$ python3 -q
>>> import numpy as np
>>> from numpy import linalg as LA
>>> np.set_printoptions(precision=2, suppress=True, linewidth=100, floatmode="fixed")
>>> m1 = np.loadtxt("out18.csv", delimiter=",")
>>> m1
array([[-3.00, -2.00, -1.00,  0.00,  1.00],
       [ 2.00,  3.00,  4.00,  5.00,  6.00],
       [ 7.00,  8.00,  9.00, 10.00, 11.00],
       [12.00, 13.00, 14.00, 15.00, 16.00],
       [17.00, 18.00, 19.00, 20.00, 21.00],
       [22.00, 23.00, 24.00, 25.00, 26.00],
       [27.00, 28.00, 29.00, 30.00, 31.00],
       [32.00, 33.00, 34.00, 35.00, 36.00],
       [37.00, 38.00, 39.00, 40.00, 41.00],
       [42.00, 43.00, 44.00, 45.00, 46.00],
       [47.00, 48.00, 49.00, 50.00, 51.00]])
>>> dist = LA.norm(m1[:, None] - m1[None], axis=-1)
>>> np.flatnonzero(dist[7] < dist.mean() / 2)
array([6, 7, 8])
>>> np.unravel_index(dist.round(6).argmax(), dist.shape)
(np.int64(0), np.int64(10))
>>> (dist + 1e9 * np.eye(11)).round(6).argmin(axis=1)
array([1, 0, 1, 2, 3, 4, 5, 6, 7, 8, 9])
>>> dist[7].round(6).argsort(kind="stable")[:4]
array([7, 6, 8, 5])
>>> LA.norm(m1 - m1.mean(axis=0), axis=1)
array([55.90, 44.72, 33.54, 22.36, 11.18,  0.00, 11.18, 22.36, 33.54, 44.72, 55.90])
>>> LA.norm(m1, axis=1)
array([  3.87,   9.49,  20.37,  31.46,  42.60,  53.76,  64.92,  76.09,  87.26,  98.44, 109.61])
>>> np.allclose(m1[:-1].T @ LA.lstsq(m1[:-1].T, m1[-1])[0], m1[-1])
True
>>> np.abs(np.diag(LA.qr(m1)[1])) > 1e-9
array([ True,  True, False, False, False])
>>> np.round(m1 @ LA.pinv(m1) @ m1, 2) + 0
array([[-3.00, -2.00, -1.00,  0.00,  1.00],
       [ 2.00,  3.00,  4.00,  5.00,  6.00],
       [ 7.00,  8.00,  9.00, 10.00, 11.00],
       [12.00, 13.00, 14.00, 15.00, 16.00],
       [17.00, 18.00, 19.00, 20.00, 21.00],
       [22.00, 23.00, 24.00, 25.00, 26.00],
       [27.00, 28.00, 29.00, 30.00, 31.00],
       [32.00, 33.00, 34.00, 35.00, 36.00],
       [37.00, 38.00, 39.00, 40.00, 41.00],
       [42.00, 43.00, 44.00, 45.00, 46.00],
       [47.00, 48.00, 49.00, 50.00, 51.00]])
>>> np.unique(m1.round(6), axis=0).shape
(11, 5)
